$ python -q
>>> import numpy as np
>>> from numpy import linalg as LA
>>> np.set_printoptions(precision=3, suppress=True, linewidth=120, legacy="1.25")
>>> m1 = np.loadtxt("arr.csv", delimiter=",")
>>> m1
array([[-0.087, -0.848,  0.731,  0.86 , -0.262],
       [-0.848, -1.588, -0.396, -0.38 , -0.056],
       [ 0.731, -0.396, -1.578,  0.327,  0.245],
       [ 0.86 , -0.38 ,  0.327, -1.614, -0.122],
       [-0.262, -0.056,  0.245, -0.122, -1.133]])
>>> w, evecs = LA.eigh(m1)
>>> x = np.array([6, 9, 2, 5, 7])
>>> LA.eigvalsh(m1[1:, 1:])
array([-2.001, -2.   , -1.101, -0.812])
>>> x @ m1 @ x
-329.039
>>> x = np.array([1, 2, 3, 0, 2])
>>> a = np.maximum(m1 @ x, 0)
>>> np.flatnonzero(a > 1e-9)
array([3])
>>> m1 * (a > 1e-9)[:, None]
array([[-0.   , -0.   ,  0.   ,  0.   , -0.   ],
       [-0.   , -0.   , -0.   , -0.   , -0.   ],
       [ 0.   , -0.   , -0.   ,  0.   ,  0.   ],
       [ 0.86 , -0.38 ,  0.327, -1.614, -0.122],
       [-0.   , -0.   ,  0.   , -0.   , -0.   ]])
>>> np.tanh(m1 @ x)
array([-0.114, -1.   , -1.   ,  0.684, -0.957])
>>> f = np.array([3, -2, 5, 3, 3])
>>> out = m1 + np.outer(f, np.eye(5)[2])
>>> LA.matrix_rank(LA.inv(out) - LA.inv(m1), tol=1e-8)
1
>>> LA.matrix_rank(out - m1)
1
>>> round(LA.det(out) / LA.det(m1), 3), round(1 + LA.solve(m1, f)[2], 3)
(0.433, 0.433)
>>> f = np.array([-6, 7, -9, -9, -3])
>>> r1 = np.array([1, -2, 2])
>>> M = f[:, None] + r1[None, :]
>>> M
array([[ -5,  -8,  -4],
       [  8,   5,   9],
       [ -8, -11,  -7],
       [ -8, -11,  -7],
       [ -2,  -5,  -1]])
>>> U, s, vt = LA.svd(M)
>>> evecs = vt[:(s > 1e-8).sum()]
>>> rng = np.random.default_rng(970)
>>> x = M[3] + 5 * M[2] + rng.integers(2) * np.eye(3)[1]
>>> x
array([-48., -66., -42.])
>>> round(float(LA.norm(x - evecs.T @ evecs @ x)), 3)
0.0
>>> evecs.T @ evecs
array([[ 0.385,  0.154,  0.462],
       [ 0.154,  0.962, -0.115],
       [ 0.462, -0.115,  0.654]])
